% ipython --no-banner

In [1]: import numpy as np

In [2]: np.set_printoptions(precision=1, suppress=True, linewidth=100)

In [3]: arr = np.array([[-2, 3, -2, -3, 3, -3],
   ...:     [-1, 2, -1, -2, -3, 1],
   ...:     [-2, 3, -2, -3, -2, -3],
   ...:     [2, 0, 2, -3, 0, 1],
   ...:     [3, -3, -2, -1, 0, 1],
   ...:     [-3, -2, -1, -2, -1, 0]])

In [4]: print(arr)
[[-2  3 -2 -3  3 -3]
 [-1  2 -1 -2 -3  1]
 [-2  3 -2 -3 -2 -3]
 [ 2  0  2 -3  0  1]
 [ 3 -3 -2 -1  0  1]
 [-3 -2 -1 -2 -1  0]]

In [5]: rng = np.random.default_rng(99)

In [6]: labels = rng.permutation(6)

In [7]: A2 = arr[:, labels] * rng.choice([-1, 1], 6)

In [8]: print(A2)
[[-2 -3 -3 -3 -2 -3]
 [-1 -2  3  1 -1 -2]
 [-2 -3  2 -3 -2 -3]
 [ 2 -3  0  1  2  0]
 [ 3 -1  0  1 -2  3]
 [-3 -2  1  0 -1  2]]

In [9]: Uu, _, Vt = np.linalg.svd(arr.T @ A2)

In [10]: print(labels)
[0 3 4 5 2 1]

In [11]: print(np.round(np.linalg.lstsq(arr, A2)[0], 1) + 0)
[[ 1.  0.  0.  0.  0.  0.]
 [ 0.  0.  0.  0.  0. -1.]
 [ 0.  0.  0.  0.  1.  0.]
 [ 0.  1.  0.  0.  0.  0.]
 [ 0.  0. -1.  0.  0.  0.]
 [ 0.  0.  0.  1.  0.  0.]]

In [12]: print(np.round(Uu @ Vt, 1) + 0)
[[ 1.  0.  0.  0.  0.  0.]
 [ 0.  0.  0.  0.  0. -1.]
 [ 0.  0.  0.  0.  1.  0.]
 [ 0.  1.  0.  0.  0.  0.]
 [ 0.  0. -1.  0.  0.  0.]
 [ 0.  0.  0.  1.  0.  0.]]

In [13]: X = np.array([[9, -7, 5, -1, 1],
    ...:     [-6, 4, -6, -2, 0],
    ...:     [-6, 0, -9, 1, -5],
    ...:     [-7, -4, 5, 3, -7],
    ...:     [1, 6, -5, 8, -7]])

In [14]: X[-1] = X[0] + 3 * X[1]

In [15]: print(X)
[[  9  -7   5  -1   1]
 [ -6   4  -6  -2   0]
 [ -6   0  -9   1  -5]
 [ -7  -4   5   3  -7]
 [ -9   5 -13  -7   1]]

In [16]: rank = np.linalg.matrix_rank(X)

In [17]: print(rank)
4

In [18]: null = np.linalg.svd(X)[2][rank:].T

In [19]: print([int(np.linalg.matrix_rank(X[:i])) for i in range(1, len(X) + 1)])
[1, 2, 3, 4, 4]

In [20]: print(np.round(X @ null, 1) + 0)
[[0.]
 [0.]
 [0.]
 [0.]
 [0.]]

In [21]: print(np.allclose(X @ null, 0))
True

In [22]: print(null[:, 0] / null[np.abs(null[:, 0]).round(6).argmax(), 0])
[-0.5 -0.7 -0.2  0.6  1. ]

In [23]: print(null.shape)
(5, 1)

In [24]: Uu, sig, Vt = np.linalg.svd(X)

In [25]: evecs = Vt[:(sig > 1e-8).sum()]

In [26]: vec = X[1] + 3 * X[0] + rng.integers(2) * np.eye(5)[0]

In [27]: print(vec)
[ 22. -17.   9.  -5.   3.]

In [28]: print(np.diag(evecs.T @ evecs))
[0.9 0.8 1.  0.8 0.5]

In [29]: print(np.round(evecs.T @ evecs, 1) + 0)
[[ 0.9 -0.2  0.   0.1  0.2]
 [-0.2  0.8 -0.1  0.2  0.3]
 [ 0.  -0.1  1.   0.   0.1]
 [ 0.1  0.2  0.   0.8 -0.3]
 [ 0.2  0.3  0.1 -0.3  0.5]]

In [30]: C2 = arr.T @ arr

In [31]: print(np.linalg.svd(arr, compute_uv=False) ** 2)
[82.2 29.1 22.4 18.1  9.7  2.5]

In [32]: print(np.trace(C2), (arr ** 2).sum())
164 164

In [33]: print(np.linalg.matrix_rank(C2))
6

In [34]: print(C2)
[[ 31 -17  10  11   4  16]
 [-17  35  -6 -15  -1 -19]
 [ 10  -6  18  12   2  11]
 [ 11 -15  12  36   5  12]
 [  4  -1   2   5  23  -6]
 [ 16 -19  11  12  -6  21]]

In [35]: print((arr @ arr.T).shape)
(6, 6)
